% python3 -q
>>> import numpy as np
>>> from numpy import linalg as LA
>>> np.set_printoptions(precision=2, suppress=True, linewidth=160, floatmode="fixed")
>>> F = np.load("case16.npy")
>>> F
array([[ 30,  32,  21,  18, -18, -30,  -2, -14],
       [ 32,  38,  15,   8, -18, -32, -10, -12],
       [ 21,  15,  38,  50, -16, -33,   3,  -1],
       [ 18,   8,  50,  75, -22, -38,  -5,  20],
       [-18, -18, -16, -22,  20,  18,  12, -10],
       [-30, -32, -33, -38,  18,  46,  14,  -2],
       [ -2, -10,   3,  -5,  12,  14,  45, -46],
       [-14, -12,  -1,  20, -10,  -2, -46,  67]])
>>> # equal to its transpose
>>> vals, V = LA.eigh(F)
>>> round(vals.sum(), 2), np.trace(F)
(np.float64(359.0), np.int64(359))
>>> np.round(V.T @ F @ V, 2) + 0
array([[  0.00,   0.00,   0.00,   0.00,   0.00,   0.00,   0.00,   0.00],
       [  0.00,   0.00,   0.00,   0.00,   0.00,   0.00,   0.00,   0.00],
       [  0.00,   0.00,   0.00,   0.00,   0.00,   0.00,   0.00,   0.00],
       [  0.00,   0.00,   0.00,   0.00,   0.00,   0.00,   0.00,   0.00],
       [  0.00,   0.00,   0.00,   0.00,  11.64,   0.00,   0.00,   0.00],
       [  0.00,   0.00,   0.00,   0.00,   0.00,  62.91,   0.00,   0.00],
       [  0.00,   0.00,   0.00,   0.00,   0.00,   0.00, 108.56,   0.00],
       [  0.00,   0.00,   0.00,   0.00,   0.00,   0.00,   0.00, 175.89]])
>>> np.round(V.T @ V, 2) + 0
array([[1.00, 0.00, 0.00, 0.00, 0.00, 0.00, 0.00, 0.00],
       [0.00, 1.00, 0.00, 0.00, 0.00, 0.00, 0.00, 0.00],
       [0.00, 0.00, 1.00, 0.00, 0.00, 0.00, 0.00, 0.00],
       [0.00, 0.00, 0.00, 1.00, 0.00, 0.00, 0.00, 0.00],
       [0.00, 0.00, 0.00, 0.00, 1.00, 0.00, 0.00, 0.00],
       [0.00, 0.00, 0.00, 0.00, 0.00, 1.00, 0.00, 0.00],
       [0.00, 0.00, 0.00, 0.00, 0.00, 0.00, 1.00, 0.00],
       [0.00, 0.00, 0.00, 0.00, 0.00, 0.00, 0.00, 1.00]])
>>> C2 = F.T @ F
>>> np.round(LA.svd(F, compute_uv=False) ** 2, 2) + 0
array([30936.04, 11786.03,  3957.38,   135.54,     0.00,     0.00,     0.00,     0.00])
>>> np.round(LA.eigvalsh(C2)[::-1], 2) + 0
array([30936.04, 11786.03,  3957.38,   135.54,     0.00,     0.00,     0.00,     0.00])
>>> np.trace(C2), (F ** 2).sum()
(np.int64(46815), np.int64(46815))
>>> LA.matrix_rank(C2)
np.int64(4)
>>> np.diag(C2)
array([ 4113,  4349,  5965, 10866,  2356,  7097,  4619,  7450])
>>> r = LA.matrix_rank(F)
>>> r
np.int64(4)
>>> N = LA.svd(F)[2][r:].T
>>> [int(LA.matrix_rank(np.delete(F, i, axis=0))) for i in range(8)]
[4, 4, 4, 4, 4, 4, 4, 4]
>>> np.allclose(F @ N, 0)
True
>>> [int(LA.matrix_rank(F[:i])) for i in range(1, len(F) + 1)]
[1, 2, 3, 4, 4, 4, 4, 4]
>>> LA.matrix_rank(F.T @ F), LA.matrix_rank(F @ F.T)
(np.int64(4), np.int64(4))
>>> Uu, sig, vt = LA.svd(F)
>>> sig.round(2) + 0
array([175.89, 108.56,  62.91,  11.64,   0.00,   0.00,   0.00,   0.00])
>>> np.argmax(sig[:-1] / (sig[1:] + 1e-6)) + 1
np.int64(4)
>>> B = Uu[:, :4] @ np.diag(sig[:4]) @ vt[:4]
>>> round(float(LA.norm(F - B, 2)), 2), np.round(sig[4], 2)
(0.0, np.float64(0.0))
>>> B
array([[ 30.00,  32.00,  21.00,  18.00, -18.00, -30.00,  -2.00, -14.00],
       [ 32.00,  38.00,  15.00,   8.00, -18.00, -32.00, -10.00, -12.00],
       [ 21.00,  15.00,  38.00,  50.00, -16.00, -33.00,   3.00,  -1.00],
       [ 18.00,   8.00,  50.00,  75.00, -22.00, -38.00,  -5.00,  20.00],
       [-18.00, -18.00, -16.00, -22.00,  20.00,  18.00,  12.00, -10.00],
       [-30.00, -32.00, -33.00, -38.00,  18.00,  46.00,  14.00,  -2.00],
       [ -2.00, -10.00,   3.00,  -5.00,  12.00,  14.00,  45.00, -46.00],
       [-14.00, -12.00,  -1.00,  20.00, -10.00,  -2.00, -46.00,  67.00]])
>>> np.round(np.abs(F - B).max(), 2)
np.float64(0.0)
>>> round(float(LA.norm(F - B) / LA.norm(F)), 2)
0.0
>>> Uu, sig, vt = LA.svd(F)
>>> V = vt[:(sig > 1e-8).sum()]
>>> rng = np.random.default_rng(75)
>>> x = F[5] + 5 * F[0] + rng.integers(2) * np.eye(8)[3]
>>> x
array([ 120.00,  128.00,   72.00,   53.00,  -72.00, -104.00,    4.00,  -72.00])
>>> round(LA.norm(x - V.T @ V @ x), 2)
np.float64(0.6)
>>> K = np.eye(10, dtype=int)[rng.permutation(10)]
>>> K
array([[0, 0, 0, 0, 0, 0, 0, 1, 0, 0],
       [0, 0, 0, 0, 0, 1, 0, 0, 0, 0],
       [0, 0, 0, 0, 0, 0, 1, 0, 0, 0],
       [0, 0, 0, 0, 0, 0, 0, 0, 0, 1],
       [0, 0, 0, 1, 0, 0, 0, 0, 0, 0],
       [0, 0, 1, 0, 0, 0, 0, 0, 0, 0],
       [0, 1, 0, 0, 0, 0, 0, 0, 0, 0],
       [0, 0, 0, 0, 1, 0, 0, 0, 0, 0],
       [0, 0, 0, 0, 0, 0, 0, 0, 1, 0],
       [1, 0, 0, 0, 0, 0, 0, 0, 0, 0]])
>>> ang = np.radians(165)
>>> R = np.eye(10)
>>> R[1, 1] = R[2, 2] = np.cos(ang)
>>> R[1, 2], R[2, 1] = -np.sin(ang), np.sin(ang)
>>> R
array([[ 1.00,  0.00,  0.00,  0.00,  0.00,  0.00,  0.00,  0.00,  0.00,  0.00],
       [ 0.00, -0.97, -0.26,  0.00,  0.00,  0.00,  0.00,  0.00,  0.00,  0.00],
       [ 0.00,  0.26, -0.97,  0.00,  0.00,  0.00,  0.00,  0.00,  0.00,  0.00],
       [ 0.00,  0.00,  0.00,  1.00,  0.00,  0.00,  0.00,  0.00,  0.00,  0.00],
       [ 0.00,  0.00,  0.00,  0.00,  1.00,  0.00,  0.00,  0.00,  0.00,  0.00],
       [ 0.00,  0.00,  0.00,  0.00,  0.00,  1.00,  0.00,  0.00,  0.00,  0.00],
       [ 0.00,  0.00,  0.00,  0.00,  0.00,  0.00,  1.00,  0.00,  0.00,  0.00],
       [ 0.00,  0.00,  0.00,  0.00,  0.00,  0.00,  0.00,  1.00,  0.00,  0.00],
       [ 0.00,  0.00,  0.00,  0.00,  0.00,  0.00,  0.00,  0.00,  1.00,  0.00],
       [ 0.00,  0.00,  0.00,  0.00,  0.00,  0.00,  0.00,  0.00,  0.00,  1.00]])
>>> B = K @ R.T
>>> np.allclose(LA.norm(K, axis=1), LA.norm(B, axis=1))
True
>>> np.allclose(K @ K.T, B @ B.T)
True
>>> B
array([[ 0.00,  0.00,  0.00,  0.00,  0.00,  0.00,  0.00,  1.00,  0.00,  0.00],
       [ 0.00,  0.00,  0.00,  0.00,  0.00,  1.00,  0.00,  0.00,  0.00,  0.00],
       [ 0.00,  0.00,  0.00,  0.00,  0.00,  0.00,  1.00,  0.00,  0.00,  0.00],
       [ 0.00,  0.00,  0.00,  0.00,  0.00,  0.00,  0.00,  0.00,  0.00,  1.00],
       [ 0.00,  0.00,  0.00,  1.00,  0.00,  0.00,  0.00,  0.00,  0.00,  0.00],
       [ 0.00, -0.26, -0.97,  0.00,  0.00,  0.00,  0.00,  0.00,  0.00,  0.00],
       [ 0.00, -0.97,  0.26,  0.00,  0.00,  0.00,  0.00,  0.00,  0.00,  0.00],
       [ 0.00,  0.00,  0.00,  0.00,  1.00,  0.00,  0.00,  0.00,  0.00,  0.00],
       [ 0.00,  0.00,  0.00,  0.00,  0.00,  0.00,  0.00,  0.00,  1.00,  0.00],
       [ 1.00,  0.00,  0.00,  0.00,  0.00,  0.00,  0.00,  0.00,  0.00,  0.00]])
>>> B = np.array([[4, 3, 4, 4, 0, 4],
...     [3, 5, 2, 5, 1, 4],
...     [4, 3, 1, 4, 5, 0],
...     [0, 3, 3, 0, 2, 3],
...     [2, 4, 1, 1, 4, 5],
...     [0, 3, 4, 0, 4, 5]])
>>> mat = B + B.T
>>> mat
array([[ 8,  6,  8,  4,  2,  4],
       [ 6, 10,  5,  8,  5,  7],
       [ 8,  5,  2,  7,  6,  4],
       [ 4,  8,  7,  0,  3,  3],
       [ 2,  5,  6,  3,  8,  9],
       [ 4,  7,  4,  3,  9, 10]])
>>> [round(float(LA.det(mat[:i, :i])), 2) + 0 for i in range(1, 7)]
[8.0, 44.0, -272.0, 1108.0, 10528.0, 38316.0]
>>> B = mat / LA.norm(mat, axis=1, keepdims=True)
>>> C2 = B @ B.T
>>> C2[0]
array([1.00, 0.89, 0.84, 0.90, 0.75, 0.76])
>>> C2
array([[1.00, 0.89, 0.84, 0.90, 0.75, 0.76],
       [0.89, 1.00, 0.92, 0.83, 0.86, 0.89],
       [0.84, 0.92, 1.00, 0.69, 0.77, 0.83],
       [0.90, 0.83, 0.69, 1.00, 0.79, 0.79],
       [0.75, 0.86, 0.77, 0.79, 1.00, 0.98],
       [0.76, 0.89, 0.83, 0.79, 0.98, 1.00]])
>>> np.argwhere(np.triu(np.abs(C2) > 0.95, 1))
array([[4, 5]])
>>> (C2 - 2 * np.eye(6)).round(6).argmax(axis=1)
array([3, 2, 1, 0, 5, 4])
>>> vals, V = LA.eigh(mat)
>>> (vals > 1e-8).sum(), (vals < -1e-8).sum()
(np.int64(4), np.int64(2))
>>> vals
array([-7.67, -2.94,  1.38,  3.90,  9.29, 34.05])
>>> vals, V = LA.eigh(F)
>>> x = np.array([-1, -8, -6, 6, 6, 0, -3, 5])
>>> x @ F @ x
np.int64(10966)
>>> V * np.abs(vals) @ V.T
array([[ 30.00,  32.00,  21.00,  18.00, -18.00, -30.00,  -2.00, -14.00],
       [ 32.00,  38.00,  15.00,   8.00, -18.00, -32.00, -10.00, -12.00],
       [ 21.00,  15.00,  38.00,  50.00, -16.00, -33.00,   3.00,  -1.00],
       [ 18.00,   8.00,  50.00,  75.00, -22.00, -38.00,  -5.00,  20.00],
       [-18.00, -18.00, -16.00, -22.00,  20.00,  18.00,  12.00, -10.00],
       [-30.00, -32.00, -33.00, -38.00,  18.00,  46.00,  14.00,  -2.00],
       [ -2.00, -10.00,   3.00,  -5.00,  12.00,  14.00,  45.00, -46.00],
       [-14.00, -12.00,  -1.00,  20.00, -10.00,  -2.00, -46.00,  67.00]])
>>> np.abs(mat).max()
np.int64(10)
>>> mat.mean(axis=0)
array([5.33, 6.83, 5.33, 4.17, 5.50, 6.17])
>>> np.unravel_index(np.abs(mat).argmax(), mat.shape)
(np.int64(1), np.int64(1))
>>> np.diff(mat, axis=0)
array([[-2,  4, -3,  4,  3,  3],
       [ 2, -5, -3, -1,  1, -3],
       [-4,  3,  5, -7, -3, -1],
       [-2, -3, -1,  3,  5,  6],
       [ 2,  2, -2,  0,  1,  1]])
>>> X = np.vander(np.arange(11) - 1, 3, increasing=True)
>>> X
array([[ 1, -1,  1],
       [ 1,  0,  0],
       [ 1,  1,  1],
       [ 1,  2,  4],
       [ 1,  3,  9],
       [ 1,  4, 16],
       [ 1,  5, 25],
       [ 1,  6, 36],
       [ 1,  7, 49],
       [ 1,  8, 64],
       [ 1,  9, 81]])
>>> # column 2 is much longer than the rest
>>> hat = X @ LA.solve(X.T @ X, X.T)
>>> np.trace(hat)
np.float64(3.0)
>>> np.round(LA.eigvalsh(hat), 2) + 0
array([0.00, 0.00, 0.00, 0.00, 0.00, 0.00, 0.00, 0.00, 1.00, 1.00, 1.00])
>>> np.round(hat @ X[:, 1], 2) + 0
array([-1.00,  0.00,  1.00,  2.00,  3.00,  4.00,  5.00,  6.00,  7.00,  8.00,  9.00])
>>> LA.matrix_rank(np.eye(11) - hat)
np.int64(8)
>>> np.diag(hat)
array([0.58, 0.28, 0.17, 0.17, 0.19, 0.21, 0.19, 0.17, 0.17, 0.28, 0.58])
>>> np.allclose(hat @ hat, hat)
True
>>> B = X / LA.norm(X, axis=1, keepdims=True)
>>> C2 = B @ B.T
>>> (C2 - 2 * np.eye(11)).round(6).argmax(axis=1)
array([ 1,  0,  3,  4,  5,  6,  7,  8,  9, 10,  9])
>>> (np.abs(C2) > 0.9).astype(int)
array([[1, 0, 0, 0, 0, 0, 0, 0, 0, 0, 0],
       [0, 1, 0, 0, 0, 0, 0, 0, 0, 0, 0],
       [0, 0, 1, 0, 0, 0, 0, 0, 0, 0, 0],
       [0, 0, 0, 1, 1, 1, 1, 1, 1, 1, 1],
       [0, 0, 0, 1, 1, 1, 1, 1, 1, 1, 1],
       [0, 0, 0, 1, 1, 1, 1, 1, 1, 1, 1],
       [0, 0, 0, 1, 1, 1, 1, 1, 1, 1, 1],
       [0, 0, 0, 1, 1, 1, 1, 1, 1, 1, 1],
       [0, 0, 0, 1, 1, 1, 1, 1, 1, 1, 1],
       [0, 0, 0, 1, 1, 1, 1, 1, 1, 1, 1],
       [0, 0, 0, 1, 1, 1, 1, 1, 1, 1, 1]])
>>> C2[9]
array([0.51, 0.02, 0.65, 0.92, 0.98, 0.99, 1.00, 1.00, 1.00, 1.00, 1.00])
>>> LA.norm(B, axis=1)
array([1.00, 1.00, 1.00, 1.00, 1.00, 1.00, 1.00, 1.00, 1.00, 1.00, 1.00])
